% ipython --no-banner

In [1]: import numpy as np

In [2]: np.set_printoptions(suppress=True, linewidth=200)

In [3]: def rd(a):
   ...:     return np.round(a, 2) + 0
   ...: 

In [4]: J = np.load("test13.npy")

In [5]: rd(J)
Out[5]: 
array([[-0.77,  0.26,  0.57,  0.12],
       [-0.28, -0.46,  0.  , -0.84],
       [-0.49,  0.31, -0.81,  0.  ],
       [-0.28, -0.79, -0.13,  0.53]])

In [6]: Q, Rm = np.linalg.qr(J)

In [7]: rd(abs(Rm[0, 0])), rd(np.linalg.norm(J[:, 0]))
Out[7]: (np.float64(1.0), np.float64(1.0))

In [8]: np.allclose(Rm.T @ Rm, J.T @ J)
Out[8]: True

In [9]: Q.shape, Rm.shape
Out[9]: ((4, 4), (4, 4))

In [10]: Y = np.array([[6, 2], [0, 1]])

In [11]: C = np.kron(Y, J)

In [12]: C.shape
Out[12]: (8, 8)

In [13]: np.linalg.matrix_rank(C)
Out[13]: np.int64(8)

In [14]: rd(np.linalg.norm(C, 2)), rd(np.linalg.norm(Y, 2) * np.linalg.norm(J, 2))
Out[14]: (np.float64(6.33), np.float64(6.33))

In [15]: rng = np.random.default_rng(36)

In [16]: lab = rng.permutation(4)

In [17]: Y = J[:, lab] * rng.choice([-1, 1], 4)

In [18]: rd(Y)
Out[18]: 
array([[ 0.77,  0.26,  0.12, -0.57],
       [ 0.28, -0.46, -0.84,  0.  ],
       [ 0.49,  0.31,  0.  ,  0.81],
       [ 0.28, -0.79,  0.53,  0.13]])

In [19]: U, _, Vh = np.linalg.svd(J.T @ Y)

In [20]: rd(np.linalg.lstsq(J, Y)[0])
Out[20]: 
array([[-1.,  0.,  0.,  0.],
       [ 0.,  1.,  0.,  0.],
       [ 0.,  0.,  0., -1.],
       [ 0.,  0.,  1.,  0.]])

In [21]: rd(U @ Vh)
Out[21]: 
array([[-1.,  0.,  0.,  0.],
       [ 0.,  1.,  0.,  0.],
       [ 0.,  0.,  0., -1.],
       [ 0.,  0.,  1.,  0.]])

In [22]: U, sig, Vh = np.linalg.svd(J, full_matrices=False)

In [23]: rd(np.sqrt((sig ** 2).sum())), rd(np.linalg.norm(J))
Out[23]: (np.float64(2.0), np.float64(2.0))

In [24]: rd(U.T @ U)
Out[24]: 
array([[1., 0., 0., 0.],
       [0., 1., 0., 0.],
       [0., 0., 1., 0.],
       [0., 0., 0., 1.]])

In [25]: np.allclose(U * sig @ Vh, J)
Out[25]: True

In [26]: (sig > 1e-8).sum()
Out[26]: np.int64(4)

In [27]: X = np.load("run0.npy")

In [28]: X
Out[28]: 
array([[-0.5,  1. ,  1.4],
       [-1.4, -0.8,  0.5],
       [ 0.4, -0.3,  0.2],
       [ 0.6,  0. , -0.2]])

In [29]: lab = rng.permutation(3)

In [30]: Y = X[:, lab] * rng.choice([-1, 1], 3)

In [31]: Y
Out[31]: 
array([[-1.4, -0.5,  1. ],
       [-0.5, -1.4, -0.8],
       [-0.2,  0.4, -0.3],
       [ 0.2,  0.6,  0. ]])

In [32]: U, _, Vh = np.linalg.svd(X.T @ Y)

In [33]: lab
Out[33]: array([2, 0, 1])

In [34]: x = np.array([0, -1, -1])

In [35]: y = X @ x

In [36]: rd(y)
Out[36]: array([-2.4,  0.3,  0.1,  0.2])

In [37]: np.linalg.solve(X, y)
LinAlgError: Last 2 dimensions of the array must be square


In [38]: rd(np.linalg.pinv(X) @ X)
Out[38]: 
array([[1., 0., 0.],
       [0., 1., 0.],
       [0., 0., 1.]])

In [39]: rd(np.linalg.solve(X.T @ X, X.T @ y))
Out[39]: array([ 0., -1., -1.])

In [40]: y = y + 0.3 * rng.normal(size=4)

In [41]: rd(y)
Out[41]: array([-2.4 ,  0.03,  0.15,  0.42])

In [42]: b, *_ = np.linalg.lstsq(X, y)

In [43]: [round(float(np.linalg.norm(np.linalg.solve(X.T @ X + lam * np.eye(3), X.T @ y))), 2) for lam in (0, 1, 10, 100)]
Out[43]: [1.38, 1.03, 0.33, 0.04]

In [44]: rd(np.linalg.norm(y - X @ b))
Out[44]: np.float64(0.11)

In [45]: x = np.array([6, 2, 7, 0])

In [46]: y = J @ x

In [47]: rd(y)
Out[47]: array([-0.16, -2.64, -8.02, -4.21])

In [48]: rd(np.linalg.solve(J, J[:, 0]))
Out[48]: array([1., 0., 0., 0.])

In [49]: rd(np.linalg.solve(J.T, J[0]))
Out[49]: array([1., 0., 0., 0.])

In [50]: Y = X / np.linalg.norm(X, axis=1, keepdims=True)

In [51]: gram = Y @ Y.T

In [52]: (np.abs(gram) > 0.9).astype(int)
Out[52]: 
array([[1, 0, 0, 0],
       [0, 1, 0, 0],
       [0, 0, 1, 0],
       [0, 0, 0, 1]])

In [53]: rd(gram)
Out[53]: 
array([[ 1.  ,  0.2 , -0.23, -0.51],
       [ 0.2 ,  1.  , -0.24, -0.88],
       [-0.23, -0.24,  1.  ,  0.59],
       [-0.51, -0.88,  0.59,  1.  ]])

In [54]: (gram - 2 * np.eye(4)).round(6).argmax(axis=1)
Out[54]: array([1, 0, 3, 2])

In [55]: rd(np.linalg.norm(Y, axis=1))
Out[55]: array([1., 1., 1., 1.])

In [56]: U, sig, Vh = np.linalg.svd(gram)

In [57]: rd(sig)
Out[57]: array([2.41, 0.83, 0.76, 0.  ])

In [58]: np.argmax(sig[:-1] / (sig[1:] + 1e-6)) + 1
Out[58]: np.int64(3)

In [59]: Y = U[:, :3] @ np.diag(sig[:3]) @ Vh[:3]

In [60]: rd(np.abs(gram - Y).max())
Out[60]: np.float64(0.0)

In [61]: rd(np.linalg.norm(gram - Y, 2)), rd(sig[3])
Out[61]: (np.float64(0.0), np.float64(0.0))
